In [1]: import numpy as np

In [2]: import numpy.linalg as la

In [3]: np.set_printoptions(precision=1, suppress=True, linewidth=200, floatmode="fixed")

In [4]: J, _ = la.qr(np.array([[0.4, 1.3, -2.0, 0.0],
   ...:     [-2.3, 1.3, -1.2, 1.2],
   ...:     [-0.6, -0.2, -0.2, 0.5],
   ...:     [1.3, 0.8, 1.6, 0.7]]))

In [5]: J.round(1) + 0
Out[5]: 
array([[-0.1, -0.7, -0.7,  0.1],
       [ 0.8, -0.5,  0.3, -0.1],
       [ 0.2,  0.2,  0.0,  1.0],
       [-0.5, -0.5,  0.7,  0.2]])

In [6]: P = np.triu(np.array([[-2, -1, 2, 2], [2, 2, -2, 3], [-1, 0, 2, -2], [-3, 1, -1, 1]]), 1) + np.eye(4)

In [7]: B = P @ J @ la.inv(P)

In [8]: round(float(np.trace(B)), 1), round(float(np.trace(J)), 1)
Out[8]: (-0.4, -0.4)

In [9]: P @ J - J @ P
Out[9]: 
array([[-1.4, -0.4, -0.1,  3.5],
       [-1.9, -1.0, -0.5, -1.1],
       [ 0.9,  1.3, -1.5, -1.3],
       [ 0.0, -0.5, -0.1,  3.9]])

In [10]: la.matrix_rank(B)
Out[10]: np.int64(4)

In [11]: B
Out[11]: 
array([[-1.5, -2.5, -1.6,  9.8],
       [-1.0, -3.4, -2.4,  6.0],
       [ 1.2,  2.4,  1.0, -6.8],
       [-0.5, -1.0, -0.4,  3.4]])

In [12]: np.round(la.det(B), 1)
Out[12]: np.float64(-1.0)

In [13]: rng = np.random.default_rng(673)

In [14]: labels = rng.permutation(4)

In [15]: labels
Out[15]: array([3, 1, 2, 0])

In [16]: B = J[labels][:, labels]

In [17]: B.round(1) + 0
Out[17]: 
array([[ 0.2, -0.5,  0.7, -0.5],
       [-0.1, -0.5,  0.3,  0.8],
       [ 1.0,  0.2,  0.0,  0.2],
       [ 0.1, -0.7, -0.7, -0.1]])

In [18]: round(float(la.det(B)), 1), round(float(la.det(J[labels])), 1)
Out[18]: (-1.0, 1.0)

In [19]: np.round(np.trace(B), 1)
Out[19]: np.float64(-0.4)

In [20]: feats = np.load("sample19.npy")

In [21]: feats
Out[21]: 
array([[ 0.0,  0.4, -0.4, -0.5, -1.0],
       [ 0.0,  0.3, -0.3, -0.4, -0.9],
       [ 0.0,  0.2, -0.2, -0.2, -0.4],
       [ 0.0, -0.2,  0.2,  0.3,  0.6],
       [ 0.0,  0.6, -0.6, -0.8, -1.8]])

In [22]: left, s, vt = la.svd(feats)

In [23]: np.argmax(s[:-1] / (s[1:] + 1e-6)) + 1
Out[23]: np.int64(3)

In [24]: B = left[:, :3] @ np.diag(s[:3]) @ vt[:3]

In [25]: np.round(np.abs(feats - B).max(), 1)
Out[25]: np.float64(0.0)

In [26]: la.matrix_rank(B)
Out[26]: np.int64(3)

In [27]: la.matrix_rank(feats, rtol=0.05)
Out[27]: np.int64(1)
